% ipython --no-banner

In [1]: import numpy as np

In [2]: import numpy.linalg as la

In [3]: np.set_printoptions(precision=2, suppress=True, linewidth=100, sign=" ")

In [4]: tidy = lambda a: np.round(a, 2) + 0

In [5]: mat = np.load("data.npy")

In [6]: mat
Out[6]: 
array([[ 2.,  4.,  5.,  0.],
       [ 0.,  1.,  1.,  2.],
       [ 0.,  2.,  2.,  0.],
       [ 0.,  1.,  0.,  3.]])

In [7]: tidy(np.sort(np.abs(la.eigvals(mat))))
Out[7]: array([ 0.41,  2.  ,  2.41,  4.  ])

In [8]: mat @ mat
Out[8]: 
array([[  4.,  22.,  24.,   8.],
       [  0.,   5.,   3.,   8.],
       [  0.,   6.,   6.,   4.],
       [  0.,   4.,   1.,  11.]])

In [9]: (mat - mat.T) / 2
Out[9]: 
array([[ 0. ,  2. ,  2.5,  0. ],
       [-2. ,  0. , -0.5,  0.5],
       [-2.5,  0.5,  0. ,  0. ],
       [ 0. , -0.5,  0. ,  0. ]])

In [10]: mat.inv()
AttributeError: 'numpy.ndarray' object has no attribute 'inv'


In [11]: tidy(la.det(mat[::-1]))
Out[11]: np.float64(-8.0)

In [12]: np.einsum("ii->", mat)
Out[12]: np.float64(8.0)

In [13]: tidy(np.poly(mat))
Out[13]: array([  1.,  -8.,  19., -10.,  -8.])

In [14]: tidy(la.det(2 * mat)), tidy(la.det(mat))
Out[14]: (np.float64(-128.0), np.float64(-8.0))

In [15]: np.count_nonzero(mat)
Out[15]: np.int64(10)

In [16]: mat.mean(axis=0)
Out[16]: array([ 0.5 ,  2.  ,  2.  ,  1.25])

In [17]: mat.sum(axis=0)
Out[17]: array([ 2.,  8.,  8.,  5.])

In [18]: mat[4]
IndexError: index 4 is out of bounds for axis 0 with size 4


In [19]: t = np.radians(139)

In [20]: Rm = np.eye(4)

In [21]: Rm[3, 3] = Rm[1, 1] = np.cos(t)

In [22]: Rm[3, 1], Rm[1, 3] = -np.sin(t), np.sin(t)

In [23]: tidy(Rm)
Out[23]: 
array([[ 1.  ,  0.  ,  0.  ,  0.  ],
       [ 0.  , -0.75,  0.  ,  0.66],
       [ 0.  ,  0.  ,  1.  ,  0.  ],
       [ 0.  , -0.66,  0.  , -0.75]])

In [24]: A2 = mat @ Rm.T

In [25]: tidy(A2)
Out[25]: 
array([[ 2.  , -3.02,  5.  , -2.62],
       [ 0.  ,  0.56,  1.  , -2.17],
       [ 0.  , -1.51,  2.  , -1.31],
       [ 0.  ,  1.21,  0.  , -2.92]])

In [26]: np.allclose(mat @ mat.T, A2 @ A2.T)
Out[26]: True

In [27]: tidy(la.svd(mat, compute_uv=False)), tidy(la.svd(A2, compute_uv=False))
Out[27]: (array([ 7.42,  3.62,  0.83,  0.36]), array([ 7.42,  3.62,  0.83,  0.36]))

In [28]: W0 = np.loadtxt("sample3.csv", delimiter=",")

In [29]: W0
Out[29]: 
array([[ 2., -2.,  1.,  0., -3., -1., -3.,  1.,  2., -2.,  2., -2.],
       [ 0., -2.,  1.,  1.,  0., -1.,  2.,  1.,  1.,  1., -1.,  1.],
       [ 0.,  0., -1., -1., -3.,  0.,  2., -3., -3., -3.,  2.,  3.],
       [ 0.,  0.,  0.,  2., -1., -1.,  2.,  2., -3., -2., -2., -1.],
       [ 0.,  0.,  0.,  0., -1.,  2., -2., -1., -1.,  0., -3.,  3.],
       [ 0.,  0.,  0.,  0.,  0.,  3.,  0., -2., -1., -3.,  1.,  1.],
       [ 0.,  0.,  0.,  0.,  0.,  0., -3.,  1.,  3., -2., -2., -3.],
       [ 0.,  0.,  0.,  0.,  0.,  0.,  0.,  2., -2.,  2., -2., -3.],
       [ 0.,  0.,  0.,  0.,  0.,  0.,  0.,  0., -1., -1., -2.,  3.],
       [ 0.,  0.,  0.,  0.,  0.,  0.,  0.,  0.,  0.,  1., -1.,  3.],
       [ 0.,  0.,  0.,  0.,  0.,  0.,  0.,  0.,  0.,  0.,  2., -3.],
       [ 0.,  0.,  0.,  0.,  0.,  0.,  0.,  0.,  0.,  0.,  0.,  1.]])

In [30]: # triangular

In [31]: A2 = la.inv(W0)

In [32]: tidy(la.slogdet(W0)[0])
Out[32]: np.float64(-1.0)

In [33]: tidy(W0 @ A2)
Out[33]: 
array([[ 1.,  0.,  0.,  0.,  0.,  0.,  0.,  0.,  0.,  0.,  0.,  0.],
       [ 0.,  1.,  0.,  0.,  0.,  0.,  0.,  0.,  0.,  0.,  0.,  0.],
       [ 0.,  0.,  1.,  0.,  0.,  0.,  0.,  0.,  0.,  0.,  0.,  0.],
       [ 0.,  0.,  0.,  1.,  0.,  0.,  0.,  0.,  0.,  0.,  0.,  0.],
       [ 0.,  0.,  0.,  0.,  1.,  0.,  0.,  0.,  0.,  0.,  0.,  0.],
       [ 0.,  0.,  0.,  0.,  0.,  1.,  0.,  0.,  0.,  0.,  0.,  0.],
       [ 0.,  0.,  0.,  0.,  0.,  0.,  1.,  0.,  0.,  0.,  0.,  0.],
       [ 0.,  0.,  0.,  0.,  0.,  0.,  0.,  1.,  0.,  0.,  0.,  0.],
       [ 0.,  0.,  0.,  0.,  0.,  0.,  0.,  0.,  1.,  0.,  0.,  0.],
       [ 0.,  0.,  0.,  0.,  0.,  0.,  0.,  0.,  0.,  1.,  0.,  0.],
       [ 0.,  0.,  0.,  0.,  0.,  0.,  0.,  0.,  0.,  0.,  1.,  0.],
       [ 0.,  0.,  0.,  0.,  0.,  0.,  0.,  0.,  0.,  0.,  0.,  1.]])

In [34]: tidy(la.det(W0) * A2)
Out[34]: 
array([[ -144.,   144.,     0.,   -72.,   504.,  -360.,  -144.,    36.,  -576., -2592.,  -900.,
         4824.],
       [    0.,   144.,   144.,     0.,  -432.,   336.,   480.,    24.,  1200.,  3408.,  2520.,
        -4368.],
       [    0.,     0.,   288.,   144., -1008.,   720.,   960.,    24.,  1824.,  7008.,  4296.,
        -9072.],
       [    0.,     0.,     0.,  -144.,   144.,  -144.,  -192.,   168.,  -480., -1920., -1320.,
         2736.],
       [    0.,     0.,     0.,     0.,   288.,  -192.,  -192.,    48.,  -768., -1824., -1296.,
         2784.],
       [    0.,     0.,     0.,     0.,     0.,   -96.,     0.,   -96.,   288.,   192.,   336.,
         -624.],
       [    0.,     0.,     0.,     0.,     0.,     0.,    96.,   -48.,   384.,   672.,   768.,
         -720.],
       [    0.,     0.,     0.,     0.,     0.,     0.,     0.,  -144.,   288.,   576.,   432.,
        -1728.],
       [    0.,     0.,     0.,     0.,     0.,     0.,     0.,     0.,   288.,   288.,   432.,
         -432.],
       [    0.,     0.,     0.,     0.,     0.,     0.,     0.,     0.,     0.,  -288.,  -144.,
          432.],
       [    0.,     0.,     0.,     0.,     0.,     0.,     0.,     0.,     0.,     0.,  -144.,
         -432.],
       [    0.,     0.,     0.,     0.,     0.,     0.,     0.,     0.,     0.,     0.,     0.,
         -288.]])

In [35]: X = np.loadtxt("m.csv", delimiter=",")

In [36]: X
Out[36]: 
array([[  5.88,   4.94,  -3.51,   3.52,   0.27,   2.15,  -0.76,   0.59,   0.76,   0.9 ,   0.11,
         -4.05],
       [ -1.36,   2.42,   3.12,  -5.21,  -4.77,  -1.89,   6.79,   6.06,   0.35,   4.65,  -2.62,
         -1.14],
       [  4.25,  -5.67,  -6.8 ,   9.95,  10.18,   4.12, -13.76, -11.63,  -0.16, -10.07,   6.64,
          1.71],
       [  8.1 ,   1.99,  -7.07,   8.27,   5.41,   3.86,  -8.11,  -5.16,   1.04,  -3.91,   2.96,
         -2.84],
       [  7.99,  13.46,  -5.82,   1.76,  -1.73,   3.69,   1.5 ,   4.07,   8.18,   2.03,   5.77,
         -5.9 ],
       [ 13.89,   8.13,  -9.08,   8.13,   0.87,   4.37,  -4.14,   1.14,  -1.21,   1.96,  -3.09,
         -8.92],
       [ -4.74,  -2.06,  -0.61,   0.44,   4.92,   2.28,  -5.  ,  -7.45,   6.94,  -8.22,  11.76,
          5.67],
       [ -2.05,  -9.48,   1.77,   1.41,   1.83,  -2.29,  -2.85,  -2.89,  -6.98,  -1.12,  -5.99,
          2.02],
       [  1.19,  -8.49,  -2.66,   7.17,   8.31,   1.72, -11.12, -10.12,  -2.12,  -7.52,   3.03,
          3.65],
       [ -9.21,  -8.1 ,   4.94,  -3.34,   2.65,  -1.83,  -0.62,  -4.04,  -0.39,  -3.94,   3.05,
          7.08],
       [ 13.14,   3.38,  -8.82,  10.07,   4.05,   3.89,  -8.24,  -2.41,  -3.26,  -1.22,  -3.32,
         -7.22]])

In [37]: W1 = np.array([[1, 1, -2, -1],
    ...:     [-1, 0, 2, 1],
    ...:     [-1, 2, 2, -1],
    ...:     [0, -1, 0, -2],
    ...:     [-1, 1, 1, 2],
    ...:     [-1, 1, 1, -2],
    ...:     [-2, 0, 0, 2],
    ...:     [0, 0, 2, -2],
    ...:     [0, -2, 2, -1],
    ...:     [0, 1, 0, -2],
    ...:     [1, -2, 2, 0],
    ...:     [-1, -2, 2, 1]])

In [38]: c = np.array([8, 1, 1, 5])

In [39]: hid = np.maximum(X @ W1 + c, 0)

In [40]: (hid > 0).astype(int)
Out[40]: 
array([[ 1,  1,  0,  0],
       [ 0,  1,  1,  1],
       [ 1,  0,  0,  1],
       [ 1,  0,  0,  0],
       [ 1,  0,  1,  0],
       [ 1,  1,  0,  0],
       [ 1,  0,  1,  1],
       [ 1,  1,  0,  1],
       [ 1,  0,  0,  1],
       [ 0,  0,  1,  1],
       [ 1,  1,  0,  0]])

In [41]: la.matrix_rank(hid)
Out[41]: np.int64(4)

In [42]: W2 = np.array([[2, 2, 2], [1, 3, 1], [0, 1, 3], [3, 0, 3]])

In [43]: W1 @ W2
Out[43]: 
array([[ 0,  3, -6],
       [ 1,  0,  7],
       [-3,  6,  3],
       [-7, -3, -7],
       [ 5,  2,  8],
       [-7,  2, -4],
       [ 2, -4,  2],
       [-6,  2,  0],
       [-5, -4,  1],
       [-5,  3, -5],
       [ 0, -2,  6],
       [-1, -6,  5]])

In [44]: x0 = np.array([-2, 0, 0, -1, -1, 2, 2, -1, -2, -1, -1, -1])

In [45]: la.norm(X @ x0) <= la.norm(X, 2) * la.norm(x0) + 1e-9
Out[45]: np.True_

In [46]: tidy(X @ (2 * x0))
Out[46]: array([-23.68,  29.7 , -68.48, -63.02, -55.92, -49.98, -33.92,  25.04, -42.92,  25.68, -56.82])

In [47]: tidy(X @ x0)
Out[47]: array([-11.84,  14.85, -34.24, -31.51, -27.96, -24.99, -16.96,  12.52, -21.46,  12.84, -28.41])

In [48]: tidy(np.einsum("ij,j->i", X, x0))
Out[48]: array([-11.84,  14.85, -34.24, -31.51, -27.96, -24.99, -16.96,  12.52, -21.46,  12.84, -28.41])

In [49]: (X @ x0).argmax()
Out[49]: np.int64(1)

In [50]: t = np.radians(135)

In [51]: Rm = np.eye(12)

In [52]: Rm[6, 6] = Rm[9, 9] = np.cos(t)

In [53]: Rm[6, 9], Rm[9, 6] = -np.sin(t), np.sin(t)

In [54]: tidy(Rm)
Out[54]: 
array([[ 1.  ,  0.  ,  0.  ,  0.  ,  0.  ,  0.  ,  0.  ,  0.  ,  0.  ,  0.  ,  0.  ,  0.  ],
       [ 0.  ,  1.  ,  0.  ,  0.  ,  0.  ,  0.  ,  0.  ,  0.  ,  0.  ,  0.  ,  0.  ,  0.  ],
       [ 0.  ,  0.  ,  1.  ,  0.  ,  0.  ,  0.  ,  0.  ,  0.  ,  0.  ,  0.  ,  0.  ,  0.  ],
       [ 0.  ,  0.  ,  0.  ,  1.  ,  0.  ,  0.  ,  0.  ,  0.  ,  0.  ,  0.  ,  0.  ,  0.  ],
       [ 0.  ,  0.  ,  0.  ,  0.  ,  1.  ,  0.  ,  0.  ,  0.  ,  0.  ,  0.  ,  0.  ,  0.  ],
       [ 0.  ,  0.  ,  0.  ,  0.  ,  0.  ,  1.  ,  0.  ,  0.  ,  0.  ,  0.  ,  0.  ,  0.  ],
       [ 0.  ,  0.  ,  0.  ,  0.  ,  0.  ,  0.  , -0.71,  0.  ,  0.  , -0.71,  0.  ,  0.  ],
       [ 0.  ,  0.  ,  0.  ,  0.  ,  0.  ,  0.  ,  0.  ,  1.  ,  0.  ,  0.  ,  0.  ,  0.  ],
       [ 0.  ,  0.  ,  0.  ,  0.  ,  0.  ,  0.  ,  0.  ,  0.  ,  1.  ,  0.  ,  0.  ,  0.  ],
       [ 0.  ,  0.  ,  0.  ,  0.  ,  0.  ,  0.  ,  0.71,  0.  ,  0.  , -0.71,  0.  ,  0.  ],
       [ 0.  ,  0.  ,  0.  ,  0.  ,  0.  ,  0.  ,  0.  ,  0.  ,  0.  ,  0.  ,  1.  ,  0.  ],
       [ 0.  ,  0.  ,  0.  ,  0.  ,  0.  ,  0.  ,  0.  ,  0.  ,  0.  ,  0.  ,  0.  ,  1.  ]])

In [55]: A2 = X @ Rm.T

In [56]: tidy(la.svd(X, compute_uv=False)), tidy(la.svd(A2, compute_uv=False))
Out[56]: 
(array([ 47.09,  40.86,  22.91,   1.3 ,   1.23,   0.97,   0.77,   0.64,   0.58,   0.38,   0.12]),
 array([ 47.09,  40.86,  22.91,   1.3 ,   1.23,   0.97,   0.77,   0.64,   0.58,   0.38,   0.12]))

In [57]: tidy(np.abs(A2 - X).max(axis=0))
Out[57]: 
array([  0.  ,   0.  ,   0.  ,   0.  ,   0.  ,   0.  ,  30.61,   0.  ,   0.  ,  10.5 ,   0.  ,
         0.  ])
